$ python -q
>>> import numpy as np
>>> np.set_printoptions(precision=3, suppress=True, linewidth=140)
>>> rd = lambda a: np.round(a, 3) + 0
>>> arr = np.load("sample16.npy")
>>> arr
array([[ 1,  1, -1, -1,  1,  1, -1, -1],
       [ 1,  1, -1, -1, -1, -1,  1,  1],
       [ 1, -1, -1,  1, -1,  1,  1, -1]])
>>> arr.reshape(-1, 2)
array([[ 1,  1],
       [-1, -1],
       [ 1,  1],
       [-1, -1],
       [ 1,  1],
       [-1, -1],
       [-1, -1],
       [ 1,  1],
       [ 1, -1],
       [-1,  1],
       [-1,  1],
       [ 1, -1]])
>>> arr.ravel(order="F")
array([ 1,  1,  1,  1,  1, -1, -1, -1, -1, -1, -1,  1,  1, -1, -1,  1, -1,  1, -1,  1,  1, -1,  1, -1])
>>> arr.reshape(2, -1)
array([[ 1,  1, -1, -1,  1,  1, -1, -1,  1,  1, -1, -1],
       [-1, -1,  1,  1,  1, -1, -1,  1, -1,  1,  1, -1]])
>>> t3 = arr.reshape(3, 2, -1)
>>> t3[:, 0]
array([[ 1,  1, -1, -1],
       [ 1,  1, -1, -1],
       [ 1, -1, -1,  1]])
>>> np.einsum("ihd,jhd->hij", t3, t3).shape
(2, 3, 3)
>>> t3.sum(axis=1)
array([[ 2,  2, -2, -2],
       [ 0,  0,  0,  0],
       [ 0,  0,  0,  0]])
>>> t3.transpose(1, 0, 2)
array([[[ 1,  1, -1, -1],
        [ 1,  1, -1, -1],
        [ 1, -1, -1,  1]],

       [[ 1,  1, -1, -1],
        [-1, -1,  1,  1],
        [-1,  1,  1, -1]]])
>>> out = arr / np.sqrt((arr ** 2).mean(axis=1, keepdims=True))
>>> np.linalg.matrix_rank(out) == np.linalg.matrix_rank(arr)
np.True_
>>> np.linalg.matrix_rank(arr - arr.mean(axis=1, keepdims=True))
np.int64(3)
>>> t3 = np.stack([arr, 3 * arr, arr[::-1]])
>>> np.einsum("bij,cij->bc", t3, t3)
array([[ 24,  72,   8],
       [ 72, 216,  24],
       [  8,  24,  24]])
>>> rd(np.linalg.norm(t3, axis=(1, 2)))
array([ 4.899, 14.697,  4.899])
>>> t3.shape
(3, 3, 8)
>>> np.linalg.matrix_rank(t3)
array([3, 3, 3])
>>> t3.sum(axis=0)
array([[ 5,  3, -5, -3,  3,  5, -3, -5],
       [ 5,  5, -5, -5, -5, -5,  5,  5],
       [ 5, -3, -5,  3, -3,  5,  3, -5]])
>>> f, r1 = arr[0], arr[1]
>>> f @ f
np.int64(8)
>>> f @ r1
np.int64(0)
>>> pr = (f @ r1) / (f @ f) * f
>>> rd(np.linalg.norm(f + r1) ** 2 + np.linalg.norm(f - r1) ** 2)
np.float64(32.0)
>>> np.outer(f, r1)
array([[ 1,  1, -1, -1, -1, -1,  1,  1],
       [ 1,  1, -1, -1, -1, -1,  1,  1],
       [-1, -1,  1,  1,  1,  1, -1, -1],
       [-1, -1,  1,  1,  1,  1, -1, -1],
       [ 1,  1, -1, -1, -1, -1,  1,  1],
       [ 1,  1, -1, -1, -1, -1,  1,  1],
       [-1, -1,  1,  1,  1,  1, -1, -1],
       [-1, -1,  1,  1,  1,  1, -1, -1]])
>>> np.linalg.matrix_rank(np.outer(f, r1))
np.int64(1)
>>> A = np.load("arr.npy")
>>> A
array([[ 4.964, -2.995, -4.968, -0.933, -1.019, -2.95 , -0.087, -2.897],
       [ 4.892, -2.896, -5.028, -0.993, -0.954, -2.955, -0.075, -2.972],
       [ 4.925, -3.034, -4.99 , -0.959, -0.991, -2.972, -0.044, -3.034],
       [ 5.017, -2.927, -5.023, -0.99 , -0.932, -3.009,  0.028, -3.041],
       [ 5.03 , -3.02 , -5.001, -1.041, -0.985, -3.041, -0.004, -3.074],
       [ 5.007, -2.995, -5.058, -0.955, -1.06 , -2.973,  0.011, -3.063],
       [ 5.   , -3.042, -4.847, -0.983, -1.011, -3.016,  0.046, -2.95 ],
       [ 4.936, -2.961, -4.978, -1.038, -0.987, -2.954, -0.02 , -3.026],
       [ 5.088, -3.035, -5.021, -1.073, -0.971, -2.888,  0.07 , -2.934],
       [ 4.929, -3.   , -4.966, -1.029, -1.016, -3.007, -0.011, -3.004],
       [ 4.894, -2.971, -5.081, -1.005, -1.021, -2.967,  0.002, -3.011],
       [ 3.113, -1.019, -2.001, -0.006, -0.004, -0.008,  4.068,  2.047],
       [ 3.056, -1.059, -2.014,  0.021, -0.073,  0.01 ,  3.907,  2.027],
       [ 2.966, -1.005, -1.928, -0.038,  0.048, -0.009,  3.894,  2.012],
       [ 2.961, -1.013, -1.983,  0.002,  0.035,  0.001,  4.059,  1.969],
       [ 3.026, -1.001, -2.013,  0.029, -0.022,  0.025,  4.114,  1.949],
       [ 2.929, -1.005, -1.965, -0.009, -0.001,  0.063,  3.872,  2.006],
       [ 2.995, -1.005, -1.993,  0.048, -0.111, -0.012,  4.071,  2.041],
       [ 2.996, -1.026, -2.012,  0.053, -0.003,  0.068,  3.968,  1.946],
       [ 3.057, -0.97 , -1.996, -0.03 , -0.056,  0.021,  4.021,  2.088],
       [ 2.987, -0.983, -1.987,  0.011,  0.015,  0.056,  4.037,  1.932],
       [ 3.018, -0.964, -1.975,  0.109, -0.017, -0.018,  4.05 ,  2.041]])
>>> x0 = np.array([-5, 1, -4, 0, 3, -5, 1, 1])
>>> rhs = A @ x0
>>> rd(np.linalg.pinv(A) @ A)
array([[1., 0., 0., 0., 0., 0., 0., 0.],
       [0., 1., 0., 0., 0., 0., 0., 0.],
       [0., 0., 1., 0., 0., 0., 0., 0.],
       [0., 0., 0., 1., 0., 0., 0., 0.],
       [0., 0., 0., 0., 1., 0., 0., 0.],
       [0., 0., 0., 0., 0., 1., 0., 0.],
       [0., 0., 0., 0., 0., 0., 1., 0.],
       [0., 0., 0., 0., 0., 0., 0., 1.]])
>>> rd(np.linalg.solve(A.T @ A, A.T @ rhs))
array([-5.,  1., -4.,  0.,  3., -5.,  1.,  1.])
>>> rng = np.random.default_rng(42)
>>> rhs = rhs + 0.3 * rng.normal(size=22)
>>> rd(rhs)
array([ 0.857,  1.31 ,  1.335,  1.598,  0.421,  0.444,  0.527,  0.939,  0.267,  0.935,  1.91 , -2.204, -2.598, -1.69 , -1.618, -2.465,
       -2.119, -2.457, -2.129, -2.45 , -2.291, -2.228])
>>> b, *_ = np.linalg.lstsq(A, rhs)
>>> [round(float(np.linalg.norm(np.linalg.solve(A.T @ A + lam * np.eye(8), A.T @ rhs))), 2) for lam in (0, 1, 10, 100)]
[11.19, 0.56, 0.46, 0.35]
>>> rd(A.T @ (rhs - A @ b))
array([0., 0., 0., 0., 0., 0., 0., 0.])
>>> rd(np.linalg.norm(rhs - A @ b))
np.float64(0.91)
>>> b.round()
array([-6., -1., -5.,  1.,  6., -5.,  0.,  2.])
>>> x0 = np.array([1, 2, 3, 9, 7, 2, 1, 9])
>>> rhs = A @ x0
>>> b, lr = np.zeros(8), 1 / np.linalg.norm(A, 2) ** 2
>>> for i in range(4):
...     b -= lr * A.T @ (A @ b - rhs)
...     if i % 1 == 0: print(i, round(np.linalg.norm(A @ b - rhs), 3))
... 
0 95.558
1 68.036
2 48.45
3 34.514
>>> rd(b)
array([-2.441,  2.171,  3.36 ,  1.036,  1.   ,  3.051,  3.506,  4.813])
>>> dist = np.linalg.norm(A[:, None] - A[None], axis=-1)
>>> rd(dist[:5, :5])
array([[0.   , 0.179, 0.162, 0.242, 0.256],
       [0.179, 0.   , 0.171, 0.188, 0.247],
       [0.162, 0.171, 0.   , 0.179, 0.161],
       [0.242, 0.188, 0.179, 0.   , 0.134],
       [0.256, 0.247, 0.161, 0.134, 0.   ]])
>>> np.linalg.matrix_rank(dist ** 2)
np.int64(10)
>>> dist[12].round(6).argsort(kind="stable")[:4]
array([12, 18, 19, 16])
>>> (dist + 1e9 * np.eye(22)).round(6).argmin(axis=1)
array([ 2,  7,  9,  4,  3, 10,  9,  9,  7,  7,  7, 19, 18, 16, 20, 20, 13, 21, 20, 11, 14, 17])
>>> t3 = A.reshape(22, 2, -1)
>>> np.einsum("ihd,jhd->hij", t3, t3).shape
(2, 22, 22)
>>> t3[:, 0]
array([[ 4.964, -2.995, -4.968, -0.933],
       [ 4.892, -2.896, -5.028, -0.993],
       [ 4.925, -3.034, -4.99 , -0.959],
       [ 5.017, -2.927, -5.023, -0.99 ],
       [ 5.03 , -3.02 , -5.001, -1.041],
       [ 5.007, -2.995, -5.058, -0.955],
       [ 5.   , -3.042, -4.847, -0.983],
       [ 4.936, -2.961, -4.978, -1.038],
       [ 5.088, -3.035, -5.021, -1.073],
       [ 4.929, -3.   , -4.966, -1.029],
       [ 4.894, -2.971, -5.081, -1.005],
       [ 3.113, -1.019, -2.001, -0.006],
       [ 3.056, -1.059, -2.014,  0.021],
       [ 2.966, -1.005, -1.928, -0.038],
       [ 2.961, -1.013, -1.983,  0.002],
       [ 3.026, -1.001, -2.013,  0.029],
       [ 2.929, -1.005, -1.965, -0.009],
       [ 2.995, -1.005, -1.993,  0.048],
       [ 2.996, -1.026, -2.012,  0.053],
       [ 3.057, -0.97 , -1.996, -0.03 ],
       [ 2.987, -0.983, -1.987,  0.011],
       [ 3.018, -0.964, -1.975,  0.109]])
>>> t3.shape
(22, 2, 4)
>>> m1 = np.load("w.npy")
>>> m1
array([[ 0.111, -0.69 ,  0.377,  1.128, -0.393],
       [-2.167, -1.299,  0.897, -0.998,  0.754],
       [ 1.641, -1.543,  1.351,  0.355, -0.073],
       [ 3.079,  1.076,  4.018, -0.454, -0.09 ],
       [-0.671, -0.488, -0.31 ,  1.152,  0.228],
       [ 3.832,  0.617, -0.251,  0.138,  1.819],
       [-2.062, -0.596,  1.48 ,  1.454, -0.577],
       [-3.67 ,  0.498, -1.78 , -3.044,  1.573],
       [ 1.311, -0.715, -1.235, -0.956,  1.782],
       [-4.4  , -1.872, -1.   , -1.236, -2.865],
       [ 2.825,  1.318, -0.325,  1.766, -0.195],
       [-2.793, -1.33 ,  0.152, -0.138, -1.375],
       [-1.498,  0.911, -1.94 ,  1.567, -2.901],
       [ 1.246,  0.725,  0.108, -0.826, -1.181],
       [ 1.561,  0.024,  1.264, -0.418,  1.941],
       [-1.332,  0.61 , -1.35 , -0.17 , -1.004],
       [ 0.232,  0.362, -0.526, -2.356,  1.908],
       [-1.559, -0.015, -0.648, -0.716,  1.196],
       [-1.99 , -0.744, -1.961,  0.146, -3.576],
       [ 2.802,  1.248,  0.413,  1.003,  1.285]])
>>> f = np.array([6, -3])
>>> rd(np.cross(m1[17, :3], m1[18, :3]))
array([-0.453, -1.768,  1.13 ])
>>> rd(np.polyval(f, m1[17]))
array([-12.354,  -3.09 ,  -6.888,  -7.296,   4.176])
>>> cov = m1.T @ m1
>>> np.linalg.matrix_rank(cov)
np.int64(5)
>>> dist = np.linalg.norm(m1[:, None] - m1[None], axis=-1)
>>> np.linalg.matrix_rank(dist ** 2)
np.int64(7)
>>> rd(dist[:5, :5])
array([[0.   , 3.416, 2.172, 5.271, 1.229],
       [3.416, 0.   , 4.157, 6.626, 3.042],
       [2.172, 4.157, 0.   , 4.086, 3.153],
       [5.271, 6.626, 4.086, 0.   , 6.158],
       [1.229, 3.042, 3.153, 6.158, 0.   ]])
>>> np.flatnonzero(dist[13] < dist.mean() / 2)
array([13])
>>> f, r1 = m1[5], m1[18]
>>> rd(f @ f)
np.float64(18.456)
>>> pr = (f @ r1) / (f @ f) * f
>>> rd((r1 - pr) @ f)
np.float64(0.0)
>>> rd(pr)
array([-2.923, -0.471,  0.191, -0.105, -1.387])
>>> cov = np.cov(m1, rowvar=False)
>>> rd(np.linalg.eigvalsh(cov)[::-1])
array([7.441, 2.849, 1.654, 0.73 , 0.516])
>>> rd(np.corrcoef(m1.T))
array([[ 1.   ,  0.537,  0.453,  0.307,  0.452],
       [ 0.537,  1.   ,  0.013,  0.122,  0.249],
       [ 0.453,  0.013,  1.   ,  0.156,  0.248],
       [ 0.307,  0.122,  0.156,  1.   , -0.333],
       [ 0.452,  0.249,  0.248, -0.333,  1.   ]])
>>> rd(np.polyfit(m1[:, 1], m1[:, 2], 1))
array([ 0.02 , -0.061])
>>> rd(np.median(m1, axis=0))
array([-0.28 ,  0.005, -0.28 , -0.154, -0.081])
>>> cov.shape
(5, 5)
>>> W0 = np.load("run17.npy")
>>> W0
array([[-0.635, -0.716,  0.983,  0.879],
       [ 0.716, -0.864,  0.09 ,  0.03 ],
       [ 0.478,  0.978,  0.996,  0.977],
       [ 0.903,  0.623,  0.982,  0.935],
       [-0.1  , -0.797,  0.701,  0.422],
       [ 0.814,  0.963, -0.782, -0.371],
       [ 0.998,  1.   , -0.354,  0.438],
       [-1.   , -0.992, -0.851, -0.894],
       [ 0.985,  0.998,  0.664,  0.778],
       [-0.989, -0.974, -0.905, -0.881],
       [-0.988, -0.982,  0.731,  0.149],
       [ 0.558, -0.948, -0.988, -0.938],
       [-0.664, -0.958, -1.   , -0.997],
       [-0.207,  0.345,  0.03 ,  0.03 ],
       [ 1.   ,  1.   ,  0.848,  0.957],
       [ 0.824,  0.757,  0.696,  0.629],
       [ 0.992,  0.997,  0.948,  0.934],
       [ 0.966,  1.   , -0.831, -0.11 ],
       [ 1.   ,  1.   ,  0.814,  0.953]])
>>> Xc = W0 - W0.mean(axis=0)
>>> evecs = np.linalg.svd(Xc)[2][:3]
>>> out = Xc - Xc @ evecs.T @ evecs
>>> rd(np.linalg.norm(out) / np.linalg.norm(Xc))
np.float64(0.068)
>>> np.linalg.norm(out, axis=1).round(6).argmax()
np.int64(6)
>>> rd(np.diag(evecs.T @ evecs))
array([0.996, 0.971, 0.66 , 0.374])
>>> rd((Xc @ evecs.T).std(axis=0))
array([1.315, 0.798, 0.362])
>>> proj = W0 @ np.linalg.solve(W0.T @ W0, W0.T)
>>> rd(np.trace(proj))
np.float64(4.0)
>>> np.linalg.matrix_rank(np.eye(19) - proj)
np.int64(15)
>>> O, r_ = np.linalg.qr(W0)
>>> rd(r_)
array([[ 3.598,  3.127,  1.084,  1.844],
       [ 0.   ,  2.405,  0.676,  0.956],
       [ 0.   ,  0.   , -3.237, -2.365],
       [ 0.   ,  0.   ,  0.   , -0.623]])
>>> rd(O @ r_)
array([[-0.635, -0.716,  0.983,  0.879],
       [ 0.716, -0.864,  0.09 ,  0.03 ],
       [ 0.478,  0.978,  0.996,  0.977],
       [ 0.903,  0.623,  0.982,  0.935],
       [-0.1  , -0.797,  0.701,  0.422],
       [ 0.814,  0.963, -0.782, -0.371],
       [ 0.998,  1.   , -0.354,  0.438],
       [-1.   , -0.992, -0.851, -0.894],
       [ 0.985,  0.998,  0.664,  0.778],
       [-0.989, -0.974, -0.905, -0.881],
       [-0.988, -0.982,  0.731,  0.149],
       [ 0.558, -0.948, -0.988, -0.938],
       [-0.664, -0.958, -1.   , -0.997],
       [-0.207,  0.345,  0.03 ,  0.03 ],
       [ 1.   ,  1.   ,  0.848,  0.957],
       [ 0.824,  0.757,  0.696,  0.629],
       [ 0.992,  0.997,  0.948,  0.934],
       [ 0.966,  1.   , -0.831, -0.11 ],
       [ 1.   ,  1.   ,  0.814,  0.953]])
>>> rd(np.trace(O @ O.T))
np.float64(4.0)
>>> rd(O.T @ O)
array([[1., 0., 0., 0.],
       [0., 1., 0., 0.],
       [0., 0., 1., 0.],
       [0., 0., 0., 1.]])
>>> f = np.array([-2, 2])
>>> rd(np.convolve(W0[6], f))
array([-1.996, -0.004,  2.708, -1.584,  0.876])
>>> rd(np.cross(W0[6, :3], W0[14, :3]))
array([ 1.202, -1.2  , -0.002])
>>> x0 = np.array([-2, -2, 5, -9])
>>> rhs = W0 @ x0
>>> rd(np.linalg.solve(W0.T @ W0, W0.T @ rhs))
array([-2., -2.,  5., -9.])
>>> rhs = rhs + 0.02 * rng.normal(size=19)
>>> rd(rhs)
array([-0.27 ,  0.473, -6.734, -6.564,  1.512, -4.118, -9.7  ,  7.784, -7.605,  7.322,  6.244,  4.266,  7.229, -0.373, -8.375, -5.36 ,
       -7.66 , -7.084, -8.492])
>>> b, *_ = np.linalg.lstsq(W0, rhs)
>>> rd(W0.T @ (rhs - W0 @ b))
array([0., 0., 0., 0.])
>>> rd(np.linalg.norm(rhs - W0 @ b))
np.float64(0.062)
